$ ipython --no-banner

In [1]: import numpy as np

In [2]: import numpy.linalg as la

In [3]: np.set_printoptions(precision=1, suppress=True, linewidth=160)

In [4]: E = np.array([[2, 1, 2, 1], [0, 1, 0, 1], [2, 1, 2, 1], [0, 1, 0, 1]])

In [5]: print(np.allclose(E[:-1].T @ la.lstsq(E[:-1].T, E[-1])[0], E[-1]))
True

In [6]: print(np.abs(np.diag(la.qr(E)[1])) > 1e-9)
[ True  True False False]

In [7]: print(np.round(E @ la.pinv(E) @ E, 1) + 0)
[[2. 1. 2. 1.]
 [0. 1. 0. 1.]
 [2. 1. 2. 1.]
 [0. 1. 0. 1.]]

In [8]: print(np.unique(E.round(6), axis=0).shape)
(2, 4)

In [9]: U, s, Vh = la.svd(E)

In [10]: print(s.round(1) + 0)
[4.6 1.7 0.  0. ]

In [11]: other = U[:, :2] @ np.diag(s[:2]) @ Vh[:2]

In [12]: print(other.round(1) + 0)
[[2. 1. 2. 1.]
 [0. 1. 0. 1.]
 [2. 1. 2. 1.]
 [0. 1. 0. 1.]]

In [13]: print(round(float(la.norm(E - other, 2)), 1), round(s[2], 1))
0.0 0.0

In [14]: print(la.matrix_power(E, 2))
[[8 6 8 6]
 [0 2 0 2]
 [8 6 8 6]
 [0 2 0 2]]

In [15]: print(np.allclose(E @ E.T, E.T @ E))
False

In [16]: print((E - E.T) / 2)
[[ 0.   0.5  0.   0.5]
 [-0.5  0.  -0.5  0. ]
 [ 0.   0.5  0.   0.5]
 [-0.5  0.  -0.5  0. ]]

In [17]: rng = np.random.default_rng(15)

In [18]: lab = rng.permutation(4)

In [19]: print(lab)
[0 2 3 1]

In [20]: other = E[lab][:, lab]

In [21]: print(round(float(la.det(other)), 1), round(la.det(E[lab]), 1))
0.0 0.0

In [22]: print(other)
[[2 2 1 1]
 [2 2 1 1]
 [0 0 1 1]
 [0 0 1 1]]

In [23]: th = np.radians(120)

In [24]: Rm = np.eye(4)

In [25]: Rm[1, 1] = Rm[2, 2] = np.cos(th)

In [26]: Rm[1, 2], Rm[2, 1] = -np.sin(th), np.sin(th)

In [27]: print(Rm)
[[ 1.   0.   0.   0. ]
 [ 0.  -0.5 -0.9  0. ]
 [ 0.   0.9 -0.5  0. ]
 [ 0.   0.   0.   1. ]]

In [28]: other = E @ Rm.T

In [29]: print(np.round(la.svd(E, compute_uv=False), 1) + 0, np.round(la.svd(other, compute_uv=False), 1) + 0)
[4.6 1.7 0.  0. ] [4.6 1.7 0.  0. ]

In [30]: print(np.allclose(la.norm(E, axis=1), la.norm(other, axis=1)))
True

In [31]: print(round(float(la.det(Rm)), 1), np.round(np.trace(Rm), 1))
1.0 1.0

In [32]: print(other)
[[ 2.  -2.2 -0.1  1. ]
 [ 0.  -0.5  0.9  1. ]
 [ 2.  -2.2 -0.1  1. ]
 [ 0.  -0.5  0.9  1. ]]

In [33]: X = np.loadtxt("x.csv", delimiter=",")

In [34]: print(X.round(1) + 0)
[[ 0.2  0.  -0.6 -0.1 -0.4 -0.2 -0.4  0.   0.3  0.3  0.2]
 [-0.4  0.5  0.   0.  -0.2  0.5  0.1 -0.4  0.2  0.2  0.3]
 [ 0.3  0.4 -0.2  0.3 -0.2  0.3  0.1  0.1  0.3 -0.4 -0.4]
 [ 0.2  0.  -0.1  0.3  0.3 -0.1  0.1 -0.7 -0.2  0.3 -0.4]
 [ 0.4  0.2  0.1 -0.3  0.4  0.3  0.   0.3  0.   0.5 -0.1]
 [ 0.1 -0.1 -0.3  0.  -0.4  0.3  0.3  0.1 -0.7  0.1  0. ]
 [ 0.4  0.4  0.4 -0.1 -0.3 -0.5  0.3 -0.2  0.   0.   0.3]
 [-0.4  0.3 -0.2 -0.5  0.  -0.4  0.2  0.1  0.   0.1 -0.5]
 [-0.2 -0.2  0.2  0.4 -0.3 -0.1  0.5  0.3  0.3  0.5 -0.1]
 [ 0.2 -0.4  0.3 -0.4 -0.4  0.3  0.  -0.3  0.3  0.  -0.3]
 [ 0.1 -0.2 -0.4 -0.2  0.3  0.   0.6 -0.2  0.3 -0.2  0.3]]

In [35]: x0 = np.array([9, 5, -3, -2, -3, 3, -2, -7, -9, 8, 5])

In [36]: rhs = X @ x0

In [37]: coef, lr = np.zeros(11), 1 / la.norm(X, 2) ** 2

In [38]: for i in range(8):
    ...:     coef -= lr * X.T @ (X @ coef - rhs)
    ...:     if i % 2 == 0: print(i, round(la.norm(X @ coef - rhs), 1))
    ...: 
0 0.0
2 0.0
4 0.0
6 0.0

In [39]: print(np.round(la.cond(X), 1))
1.0

In [40]: print(la.norm(X, axis=0))
[1. 1. 1. 1. 1. 1. 1. 1. 1. 1. 1.]

In [41]: print(np.round(la.pinv(X), 1) + 0)
[[ 0.2 -0.4  0.3  0.2  0.4  0.1  0.4 -0.4 -0.2  0.2  0.1]
 [ 0.   0.5  0.4  0.   0.2 -0.1  0.4  0.3 -0.2 -0.4 -0.2]
 [-0.6  0.  -0.2 -0.1  0.1 -0.3  0.4 -0.2  0.2  0.3 -0.4]
 [-0.1  0.   0.3  0.3 -0.3  0.  -0.1 -0.5  0.4 -0.4 -0.2]
 [-0.4 -0.2 -0.2  0.3  0.4 -0.4 -0.3  0.  -0.3 -0.4  0.3]
 [-0.2  0.5  0.3 -0.1  0.3  0.3 -0.5 -0.4 -0.1  0.3  0. ]
 [-0.4  0.1  0.1  0.1  0.   0.3  0.3  0.2  0.5  0.   0.6]
 [ 0.  -0.4  0.1 -0.7  0.3  0.1 -0.2  0.1  0.3 -0.3 -0.2]
 [ 0.3  0.2  0.3 -0.2  0.  -0.7  0.   0.   0.3  0.3  0.3]
 [ 0.3  0.2 -0.4  0.3  0.5  0.1  0.   0.1  0.5  0.  -0.2]
 [ 0.2  0.3 -0.4 -0.4 -0.1  0.   0.3 -0.5 -0.1 -0.3  0.3]]

In [42]: print(np.round(X @ X.T, 1) + 0)
[[1. 0. 0. 0. 0. 0. 0. 0. 0. 0. 0.]
 [0. 1. 0. 0. 0. 0. 0. 0. 0. 0. 0.]
 [0. 0. 1. 0. 0. 0. 0. 0. 0. 0. 0.]
 [0. 0. 0. 1. 0. 0. 0. 0. 0. 0. 0.]
 [0. 0. 0. 0. 1. 0. 0. 0. 0. 0. 0.]
 [0. 0. 0. 0. 0. 1. 0. 0. 0. 0. 0.]
 [0. 0. 0. 0. 0. 0. 1. 0. 0. 0. 0.]
 [0. 0. 0. 0. 0. 0. 0. 1. 0. 0. 0.]
 [0. 0. 0. 0. 0. 0. 0. 0. 1. 0. 0.]
 [0. 0. 0. 0. 0. 0. 0. 0. 0. 1. 0.]
 [0. 0. 0. 0. 0. 0. 0. 0. 0. 0. 1.]]

In [43]: print(la.svd(X, compute_uv=False))
[1. 1. 1. 1. 1. 1. 1. 1. 1. 1. 1.]

In [44]: other = X + rng.integers(-2, 3, (11, 5)) @ rng.integers(-2, 3, (5, 11))

In [45]: print(other.round(1) + 0)
[[  4.2  -1.    1.4  -2.1  -8.4   1.8   3.6  -5.    1.3  -5.7   1.2]
 [ -6.4   4.5   0.   -4.    3.8  -1.5  -1.9   3.6  -5.8  -1.8   0.3]
 [ -0.7   2.4  -2.2   1.3  -3.2   1.3   2.1  -1.9   0.3  -0.4   0.6]
 [  5.2  -4.   -2.1  -0.7  -2.7  -3.1  -1.9  -0.7   1.8   4.3  -3.4]
 [ -5.6   6.2   0.1   1.7   0.4   4.3   4.   -1.7  -2.   -3.5   3.9]
 [ -5.9  -0.1  -8.3   6.    2.6  15.3   2.3 -15.9   9.3   2.1   8. ]
 [  5.4  -1.6   6.4  -1.1  -1.3  -5.5   0.3   5.8  -2.   -2.   -2.7]
 [ -5.4   2.3  -8.2  -7.5  -2.   -0.4  -2.8  -3.9  -3.    1.1  -0.5]
 [ -6.2   5.8   0.2   2.4  -0.3   3.9   4.5  -1.7  -1.7  -3.5   3.9]
 [ -7.8   2.6  -7.7  -0.4   4.6   3.3  -3.   -3.3   0.3   5.    1.7]
 [  2.1  -2.2  -2.4  -3.2  -0.7  -4.   -2.4   1.8  -0.7   2.8  -2.7]]

In [46]: print(np.round(la.svd(other - X, compute_uv=False), 1) + 0)
[34.3 20.7 18.7 13.2  5.3  0.   0.   0.   0.   0.   0. ]

In [47]: print(np.abs(other - X).sum(axis=1))
[36. 34. 15. 29. 34. 76. 33. 35. 34. 40. 26.]

In [48]: print(la.matrix_rank(other - X, tol=1e-8))
5

In [49]: print(other - X)
[[  4.  -1.   2.  -2.  -8.   2.   4.  -5.   1.  -6.   1.]
 [ -6.   4.   0.  -4.   4.  -2.  -2.   4.  -6.  -2.   0.]
 [ -1.   2.  -2.   1.  -3.   1.   2.  -2.   0.   0.   1.]
 [  5.  -4.  -2.  -1.  -3.  -3.  -2.   0.   2.   4.  -3.]
 [ -6.   6.   0.   2.   0.   4.   4.  -2.  -2.  -4.   4.]
 [ -6.   0.  -8.   6.   3.  15.   2. -16.  10.   2.   8.]
 [  5.  -2.   6.  -1.  -1.  -5.   0.   6.  -2.  -2.  -3.]
 [ -5.   2.  -8.  -7.  -2.   0.  -3.  -4.  -3.   1.   0.]
 [ -6.   6.   0.   2.   0.   4.   4.  -2.  -2.  -4.   4.]
 [ -8.   3.  -8.   0.   5.   3.  -3.  -3.   0.   5.   2.]
 [  2.  -2.  -2.  -3.  -1.  -4.  -3.   2.  -1.   3.  -3.]]

In [50]: U, s, Vh = la.svd(other, full_matrices=False)

In [51]: print((s > 1e-8).sum())
11

In [52]: print(np.round(s / s[0], 1) + 0)
[1.  0.6 0.5 0.4 0.2 0.  0.  0.  0.  0.  0. ]

In [53]: print(np.round(U.T @ other @ Vh.T, 1) + 0)
[[34.2  0.   0.   0.   0.   0.   0.   0.   0.   0.   0. ]
 [ 0.  20.7  0.   0.   0.   0.   0.   0.   0.   0.   0. ]
 [ 0.   0.  18.6  0.   0.   0.   0.   0.   0.   0.   0. ]
 [ 0.   0.   0.  13.5  0.   0.   0.   0.   0.   0.   0. ]
 [ 0.   0.   0.   0.   5.3  0.   0.   0.   0.   0.   0. ]
 [ 0.   0.   0.   0.   0.   1.   0.   0.   0.   0.   0. ]
 [ 0.   0.   0.   0.   0.   0.   1.   0.   0.   0.   0. ]
 [ 0.   0.   0.   0.   0.   0.   0.   0.9  0.   0.   0. ]
 [ 0.   0.   0.   0.   0.   0.   0.   0.   0.4  0.   0. ]
 [ 0.   0.   0.   0.   0.   0.   0.   0.   0.   0.3  0. ]
 [ 0.   0.   0.   0.   0.   0.   0.   0.   0.   0.   0.1]]

In [54]: print(np.round(U.T @ U, 1) + 0)
[[1. 0. 0. 0. 0. 0. 0. 0. 0. 0. 0.]
 [0. 1. 0. 0. 0. 0. 0. 0. 0. 0. 0.]
 [0. 0. 1. 0. 0. 0. 0. 0. 0. 0. 0.]
 [0. 0. 0. 1. 0. 0. 0. 0. 0. 0. 0.]
 [0. 0. 0. 0. 1. 0. 0. 0. 0. 0. 0.]
 [0. 0. 0. 0. 0. 1. 0. 0. 0. 0. 0.]
 [0. 0. 0. 0. 0. 0. 1. 0. 0. 0. 0.]
 [0. 0. 0. 0. 0. 0. 0. 1. 0. 0. 0.]
 [0. 0. 0. 0. 0. 0. 0. 0. 1. 0. 0.]
 [0. 0. 0. 0. 0. 0. 0. 0. 0. 1. 0.]
 [0. 0. 0. 0. 0. 0. 0. 0. 0. 0. 1.]]

In [55]: print(s)
[34.2 20.7 18.6 13.5  5.3  1.   1.   0.9  0.4  0.3  0.1]

In [56]: print(np.abs(U[:, 0]).round(6).argmax())
5

In [57]: x0 = np.array([0, -2, 0, 3, 1, 1, -1, 3, 1, 0, -3])

In [58]: print([p for p in range(1, 25) if np.allclose(la.matrix_power(X, p), np.eye(11))])
[]

In [59]: print(np.round(X.T @ (X @ x0), 1) + 0)
[ 0. -2.  0.  3.  1.  1. -1.  3.  1.  0. -3.]

In [60]: print(np.round(la.inv(X), 1) + 0)
[[ 0.2 -0.4  0.3  0.2  0.4  0.1  0.4 -0.4 -0.2  0.2  0.1]
 [ 0.   0.5  0.4  0.   0.2 -0.1  0.4  0.3 -0.2 -0.4 -0.2]
 [-0.6  0.  -0.2 -0.1  0.1 -0.3  0.4 -0.2  0.2  0.3 -0.4]
 [-0.1  0.   0.3  0.3 -0.3  0.  -0.1 -0.5  0.4 -0.4 -0.2]
 [-0.4 -0.2 -0.2  0.3  0.4 -0.4 -0.3  0.  -0.3 -0.4  0.3]
 [-0.2  0.5  0.3 -0.1  0.3  0.3 -0.5 -0.4 -0.1  0.3  0. ]
 [-0.4  0.1  0.1  0.1  0.   0.3  0.3  0.2  0.5  0.   0.6]
 [ 0.  -0.4  0.1 -0.7  0.3  0.1 -0.2  0.1  0.3 -0.3 -0.2]
 [ 0.3  0.2  0.3 -0.2  0.  -0.7  0.   0.   0.3  0.3  0.3]
 [ 0.3  0.2 -0.4  0.3  0.5  0.1  0.   0.1  0.5  0.  -0.2]
 [ 0.2  0.3 -0.4 -0.4 -0.1  0.   0.3 -0.5 -0.1 -0.3  0.3]]

In [61]: print(np.abs(la.eigvals(X)))
[1. 1. 1. 1. 1. 1. 1. 1. 1. 1. 1.]

In [62]: A = np.array([[1, 0, 0, 0, 0, 0],
    ...:     [0, 2, 0, 0, 0, 0],
    ...:     [0, 2, 2, 0, 0, 0],
    ...:     [1, 1, 0, 0, 0, 0],
    ...:     [2, 1, 2, 1, 1, 0],
    ...:     [0, 0, 2, 0, 1, 2]])

In [63]: # triangular: eigenvalues sit on the diagonal

In [64]: print(np.round(np.trace(la.pinv(A) @ A), 1))
5.0

In [65]: U, s, Vh = la.svd(A)

In [66]: print(np.argmax(s[:-1] / (s[1:] + 1e-6)) + 1)
5

In [67]: print(s.round(1) + 0)
[4.6 2.7 2.2 1.1 0.6 0. ]

In [68]: other = U[:, :5] @ np.diag(s[:5]) @ Vh[:5]

In [69]: print(round(la.norm(A - other) / la.norm(A), 1))
0.0

In [70]: print(la.matrix_rank(other))
5

In [71]: U, s, Vh = la.svd(A)

In [72]: evecs = Vh[:(s > 1e-8).sum()]

In [73]: x0 = A[0] + 3 * A[5] + rng.integers(2) * np.eye(6)[3]

In [74]: print(x0)
[1. 0. 6. 1. 3. 6.]

In [75]: print(np.diag(evecs.T @ evecs))
[1.  1.  1.  0.6 0.6 0.9]

In [76]: print(np.round(evecs.T @ evecs, 1) + 0)
[[ 1.   0.   0.   0.   0.   0. ]
 [ 0.   1.   0.   0.   0.   0. ]
 [ 0.   0.   1.   0.   0.   0. ]
 [ 0.   0.   0.   0.6  0.4 -0.2]
 [ 0.   0.   0.   0.4  0.6  0.2]
 [ 0.   0.   0.  -0.2  0.2  0.9]]

In [77]: mat = np.loadtxt("arr.csv", delimiter=",")

In [78]: print(mat)
[[  8.  -6. -15.   4.   3.  17.   1.  -1.]
 [  0.   0.   0.   0.   0.   0.   0.   0.]
 [ -7. -11. -16.   2. -13.  -3. -13.  -3.]
 [ -4.   1. -10.   7.   2.   5. -12.  -4.]
 [ -3.   2. -17.  -4.  -1.  -3. -26.   2.]
 [  2. -13. -15.  -4.  -6.   0.  -4.   0.]
 [ -4.  -1.   0.  -4.  -1.   7.   8.   6.]
 [  3.  -5.  -6.   3.  -6.   9.   4.   0.]
 [ -4.  -1.   0.  -4.  -1.   7.   8.   6.]
 [ -4.  -1.   0.  -4.  -1.   7.   8.   6.]
 [ -1.  -8.  -9.  -7.   0.  -9.  -8.   0.]
 [  0.   3.   2.   8.  -5.  14.   0.  -3.]
 [ -4.  -1.   0.  -4.  -1.   7.   8.   6.]
 [ 17.   7. -13.  -4.  16.  41.   5.  10.]
 [ 16.   9.  -4.  -1.   8.  26.   0.   5.]
 [  4.  -9. -18.  -6.   9.  -1. -11.  -1.]
 [-10.  -6. -10.  -1.  -7. -12. -17.  -3.]
 [ -7. -11. -16.   2. -13.  -3. -13.  -3.]
 [ -1.  -4. -16.  10.  -4.  14.  -8.  -4.]
 [-10.  -4.  -7.   5. -14.  13.   3.   3.]
 [ -5.  -9.  -9. -11.  -1.  -2.   0.   6.]
 [ -1.  -8.  -9.  -7.   0.  -9.  -8.   0.]
 [ -5.  -7. -19.   0.   2.  -4. -20.  -4.]
 [  7.   8.  -7.  -3.   6.   9.  -9.   5.]
 [  8.  -6. -15.   4.   3.  17.   1.  -1.]
 [  7.   2.   1.  -4.  10.  22.  -3.  -5.]
 [ 10.   3. -13.   0.   0.  18.  -5.   5.]
 [  1.  -4.  -8.  -3.   2.  14.  -8.  -5.]]

In [79]: # row 8 repeats row 6

In [80]: cen = mat - mat.mean(axis=0)

In [81]: U, s, Vh = la.svd(cen, full_matrices=False)

In [82]: print(s)
[80.2 48.9 36.9 29.1 20.2 15.1 12.8  1.2]

In [83]: print(la.matrix_rank(cen))
8

In [84]: print(np.round(cen.mean(axis=0), 1) + 0)
[0. 0. 0. 0. 0. 0. 0. 0.]
